% ipython --no-banner

In [1]: import numpy as np

In [2]: import numpy.linalg as la

In [3]: np.set_printoptions(suppress=True, linewidth=200)

In [4]: K = np.array([[3, 0, 2, 0, 3, 0],
   ...:     [0, 3, 0, 2, 0, 0],
   ...:     [1, 0, 0, 0, 1, 0],
   ...:     [0, 4, 0, 3, 0, 0],
   ...:     [2, 0, 5, 0, 2, 5],
   ...:     [1, 0, 0, 0, 0, 4]])

In [5]: print(la.matrix_power(K, 4))
[[ 839    0  772    0  694 1110]
 [   0  577    0  408    0    0]
 [ 255    0  234    0  210  340]
 [   0  816    0  577    0    0]
 [ 920    0  788    0  725 1300]
 [ 301    0  235    0  222  461]]

In [6]: print(np.allclose(K @ K.T, K.T @ K))
False

In [7]: la.determinant(K)
AttributeError: module 'numpy.linalg' has no attribute 'determinant'


In [8]: assert K == K.T
ValueError: The truth value of an array with more than one element is ambiguous. Use a.any() or a.all()


In [9]: print((K + K.T) / 2)
[[3.  0.  1.5 0.  2.5 0.5]
 [0.  3.  0.  3.  0.  0. ]
 [1.5 0.  0.  0.  3.  0. ]
 [0.  3.  0.  3.  0.  0. ]
 [2.5 0.  3.  0.  2.  2.5]
 [0.5 0.  0.  0.  2.5 4. ]]

In [10]: K.inv()
AttributeError: 'numpy.ndarray' object has no attribute 'inv'


In [11]: A2 = np.array([[3, 0, 3], [1, 1, 3], [2, 3, 1], [3, 1, 3], [2, 0, 1], [1, 0, 1]])

In [12]: print(np.einsum("ik,kj->ji", K, A2))
[[19  9  5 13 25  7]
 [ 6  5  0  7 15  0]
 [14 15  4 21 18  7]]

In [13]: print(A2.T @ K.T)
[[19  9  5 13 25  7]
 [ 6  5  0  7 15  0]
 [14 15  4 21 18  7]]

In [14]: A2 @ K
ValueError: matmul: Input operand 1 has a mismatch in its core dimension 0, with gufunc signature (n?,k),(k,m?)->(n?,m?) (size 6 is different from 3)


In [15]: print(np.vstack([K, A2.T]).shape)
(9, 6)

In [16]: np.einsum("ij,ij->", K, A2)
ValueError: operands could not be broadcast together with remapped shapes [original->remapped]: (6,6)->(6,6) (6,3)->(6,3) 


In [17]: print(np.einsum("ik,kj->ij", K, A2))
[[19  6 14]
 [ 9  5 15]
 [ 5  0  4]
 [13  7 21]
 [25 15 18]
 [ 7  0  7]]

In [18]: print(K @ A2)
[[19  6 14]
 [ 9  5 15]
 [ 5  0  4]
 [13  7 21]
 [25 15 18]
 [ 7  0  7]]

In [19]: F = np.array([[0.73, 0.71, 0.08],
    ...:     [-0.29, 0.18, -0.53],
    ...:     [0.91, -0.73, 0.59],
    ...:     [1.85, -0.28, -0.41],
    ...:     [-1.93, -0.95, 0.6]])

In [20]: print(F)
[[ 0.73  0.71  0.08]
 [-0.29  0.18 -0.53]
 [ 0.91 -0.73  0.59]
 [ 1.85 -0.28 -0.41]
 [-1.93 -0.95  0.6 ]]

In [21]: hat = F @ la.solve(F.T @ F, F.T)

In [22]: print(np.round(hat @ F[:, 0], 2))
[ 0.73 -0.29  0.91  1.85 -1.93]

In [23]: print(np.trace(hat))
3.0

In [24]: print(hat.round(2))
[[ 0.53 -0.25  0.03 -0.24 -0.36]
 [-0.25  0.37 -0.38  0.14 -0.05]
 [ 0.03 -0.38  0.67  0.23  0.14]
 [-0.24  0.14  0.23  0.74 -0.25]
 [-0.36 -0.05  0.14 -0.25  0.69]]

In [25]: print(np.round(np.diag(hat), 2))
[0.53 0.37 0.67 0.74 0.69]

In [26]: print(np.round((np.eye(5) - hat) @ F, 2) + 0)
[[0. 0. 0.]
 [0. 0. 0.]
 [0. 0. 0.]
 [0. 0. 0.]
 [0. 0. 0.]]

In [27]: feats = np.load("sample5.npy")

In [28]: print(feats)
[[-1 -4  0  1 -1]
 [ 0  0  0  0  0]
 [ 0  2  0 -1 -2]
 [ 0  0 -1 -2 -3]
 [ 2  2 -2  0 -1]
 [ 1  0 -1  2 -1]
 [ 0  0 -2 -3 -1]
 [-1 -4  0  1 -1]
 [ 0  0  0  0  0]
 [ 0  0  1  1 -2]
 [ 0 -2 -1 -1 -1]
 [ 0  2 -1 -2  0]
 [ 0  0  1  1 -2]
 [ 2  2 -2  0 -1]
 [-1  0  0  0  0]]

In [29]: Xs = (feats - feats.mean(axis=0)) / feats.std(axis=0)

In [30]: print(np.argwhere(np.abs(Xs) > 2))
[[ 0  1]
 [ 3  4]
 [ 4  0]
 [ 6  3]
 [ 7  1]
 [13  0]]

In [31]: coef = la.lstsq(np.delete(Xs, 2, axis=1), Xs[:, 2])[0]

In [32]: print(coef.round(2))
[-1.06  0.6   0.73 -0.24]

In [33]: print(np.round(1 - np.var(Xs[:, 2] - np.delete(Xs, 2, axis=1) @ coef), 2))
0.85

In [34]: print(np.abs(coef).argmax())
0

In [35]: q = F.astype(float).copy()

In [36]: for j in range(3):
    ...:     q[:, j] -= q[:, :j] @ (q[:, :j].T @ q[:, j])
    ...:     q[:, j] /= la.norm(q[:, j])
    ...: 

In [37]: print(q.round(2))
[[ 0.25  0.45  0.52]
 [-0.1   0.16 -0.58]
 [ 0.31 -0.61  0.44]
 [ 0.63 -0.38 -0.44]
 [-0.66 -0.51  0.07]]

In [38]: print(np.round(q.T @ q, 2) + 0)
[[1. 0. 0.]
 [0. 1. 0.]
 [0. 0. 1.]]

In [39]: m1 = np.loadtxt("x.csv", delimiter=",")

In [40]: print(m1.round(2))
[[ 0.66  0.2   0.13  0.7  -0.03 -0.15]
 [ 0.42  0.51  0.25 -0.53  0.4   0.25]
 [-0.09  0.1   0.02  0.24 -0.29  0.92]
 [-0.14  0.1  -0.62  0.28  0.7   0.14]
 [-0.19 -0.41  0.68  0.23  0.52  0.12]
 [-0.57  0.71  0.26  0.23 -0.04 -0.21]]

In [41]: x0 = np.array([-2, 3, -1, 0, -1, -2])

In [42]: print(np.round(la.inv(m1), 2))
[[ 0.66  0.42 -0.09 -0.14 -0.19 -0.57]
 [ 0.2   0.51  0.1   0.1  -0.41  0.71]
 [ 0.13  0.25  0.02 -0.62  0.68  0.26]
 [ 0.7  -0.53  0.24  0.28  0.23  0.23]
 [-0.03  0.4  -0.29  0.7   0.52 -0.04]
 [-0.15  0.25  0.92  0.14  0.12 -0.21]]

In [43]: print(6 - la.matrix_rank(m1 - np.eye(6), tol=1e-8))
1

In [44]: print(round(float(la.norm(x0)), 2), np.round(la.norm(m1 @ x0), 2))
4.36 4.36

In [45]: print(np.round(np.abs(la.eigvals(m1)), 2))
[1. 1. 1. 1. 1. 1.]

In [46]: T = np.stack([m1, 4 * m1, m1[::-1]])

In [47]: print(np.round(la.norm(T, axis=(1, 2)), 2))
[2.45 9.8  2.45]

In [48]: print(la.matrix_rank(T.reshape(3, -1)))
2

In [49]: cov = m1.T @ m1

In [50]: print(np.round(np.diag(cov), 2))
[1. 1. 1. 1. 1. 1.]

In [51]: print(la.matrix_rank(cov))
6

In [52]: x0 = np.array([3, -3, 2, -3, 0, 3])

In [53]: y = m1 @ x0

In [54]: print(y.round(2))
[-0.91  2.56  1.48 -2.41  1.72 -4.66]

In [55]: print(np.round(la.solve(m1, y + m1[:, 5]), 2) + 0)
[ 3. -3.  2. -3.  0.  4.]

In [56]: la.solve(m1, y[:-1])
ValueError: solve1: Input operand 1 has a mismatch in its core dimension 0, with gufunc signature (m,m),(m)->(m) (size 5 is different from 6)


In [57]: rng = np.random.default_rng(51)

In [58]: A2 = m1 + rng.integers(-2, 3, (6, 3)) @ rng.integers(-2, 3, (3, 6))

In [59]: print(A2.round(2))
[[-3.34  0.2   4.13 -1.3  -2.03 -1.15]
 [ 5.42  0.51  1.25 -2.53  1.4  -0.75]
 [ 1.91  6.1   1.02 -4.76 -5.29 -0.08]
 [-5.14 -5.9  -0.62  5.28  4.7   1.14]
 [-1.19 -6.41  4.68  1.23  4.52 -0.88]
 [ 1.43  4.71 -3.74  0.23 -2.04  0.79]]

In [60]: print(np.round(A2 - m1, 2))
[[-4.  0.  4. -2. -2. -1.]
 [ 5.  0.  1. -2.  1. -1.]
 [ 2.  6.  1. -5. -5. -1.]
 [-5. -6.  0.  5.  4.  1.]
 [-1. -6.  4.  1.  4. -1.]
 [ 2.  4. -4.  0. -2.  1.]]

In [61]: print(np.abs(A2 - m1).sum(axis=1))
[13. 10. 20. 21. 17. 13.]

In [62]: print(np.round(la.svd(A2 - m1, compute_uv=False), 2) + 0)
[16.13  8.33  7.1   0.    0.    0.  ]

In [63]: M = np.loadtxt("layer16.csv", delimiter=",")

In [64]: print(M)
[[ 0.4   0.3   0.6   2.5  -0.8 ]
 [ 0.13  0.14  0.92  2.35 -0.73]
 [-0.3  -0.8   0.7   1.    1.  ]
 [-0.8  -2.4  -1.6   0.    0.1 ]
 [-0.8  -1.    0.7  -1.7  -1.  ]]

In [65]: left, s, Vt = la.svd(M, full_matrices=False)

In [66]: print(np.abs(left[:, 0]).round(6).argmax())
0

In [67]: print(s.round(2))
[4.25 2.92 1.99 1.45 0.08]

In [68]: print(np.round(left.T @ M @ Vt.T, 2) + 0)
[[4.25 0.   0.   0.   0.  ]
 [0.   2.92 0.   0.   0.  ]
 [0.   0.   1.99 0.   0.  ]
 [0.   0.   0.   1.45 0.  ]
 [0.   0.   0.   0.   0.08]]

In [69]: print(np.round(left.T @ left, 2) + 0)
[[1. 0. 0. 0. 0.]
 [0. 1. 0. 0. 0.]
 [0. 0. 1. 0. 0.]
 [0. 0. 0. 1. 0.]
 [0. 0. 0. 0. 1.]]

In [70]: x0 = np.array([-3, 3, 1, -3, -3])

In [71]: print(np.round((M * x0).sum(axis=1), 2))
[-4.8  -3.91 -6.8  -6.7   8.2 ]

In [72]: print((M @ x0).argmax())
4

In [73]: print(np.round(M @ np.ones(5), 2))
[ 3.    2.81  1.6  -4.7  -3.8 ]

In [74]: print(M @ np.eye(5)[1])
[ 0.3   0.14 -0.8  -2.4  -1.  ]

In [75]: print(np.sign((M @ x0).round(6)))
[-1. -1. -1. -1.  1.]

In [76]: print(np.round(M @ (2 * x0), 2))
[ -9.6   -7.82 -13.6  -13.4   16.4 ]

In [77]: print(la.norm(M @ x0) <= la.norm(M, 2) * la.norm(x0) + 1e-9)
True

In [78]: print(np.round(np.einsum("ij,j->i", M, x0), 2))
[-4.8  -3.91 -6.8  -6.7   8.2 ]

In [79]: left, s, Vt = la.svd(M)

In [80]: print(np.argmax(s[:-1] / (s[1:] + 1e-6)) + 1)
4

In [81]: A2 = left[:, :4] @ np.diag(s[:4]) @ Vt[:4]

In [82]: print(round(la.norm(M - A2) / la.norm(M), 2))
0.01

In [83]: x0 = np.array([1, 2, 1, 0, 0])

In [84]: h = np.maximum(M @ x0, 0)

In [85]: print(np.maximum(M @ (3 * x0), 0))
[4.8  3.99 0.   0.   0.  ]

In [86]: print(np.round(M.T @ h, 2))
[ 0.81  0.67  2.18  7.13 -2.25]

In [87]: print(h)
[1.6  1.33 0.   0.   0.  ]

In [88]: print(M * (h > 1e-9)[:, None])
[[ 0.4   0.3   0.6   2.5  -0.8 ]
 [ 0.13  0.14  0.92  2.35 -0.73]
 [-0.   -0.    0.    0.    0.  ]
 [-0.   -0.   -0.    0.    0.  ]
 [-0.   -0.    0.   -0.   -0.  ]]

In [89]: print(np.flatnonzero(h > 1e-9))
[0 1]

In [90]: cov = M.T @ M

In [91]: print(np.round(la.eigvalsh(cov)[::-1], 2))
[18.08  8.5   3.96  2.1   0.01]

In [92]: print(np.round(la.svd(M, compute_uv=False) ** 2, 2))
[18.08  8.5   3.96  2.1   0.01]

In [93]: print(cov.round(2))
[[ 1.55  3.1   0.87  2.37  0.01]
 [ 3.1   7.51  2.89  1.98 -0.38]
 [ 0.87  2.89  4.75  3.17 -1.31]
 [ 2.37  1.98  3.17 15.66 -1.02]
 [ 0.01 -0.38 -1.31 -1.02  3.18]]

In [94]: print(np.allclose(cov, cov.T))
True

In [95]: print(np.round(np.diag(cov), 2))
[ 1.55  7.51  4.75 15.66  3.18]

In [96]: print((M @ M.T).shape)
(5, 5)

In [97]: print(la.matrix_rank(cov))
5
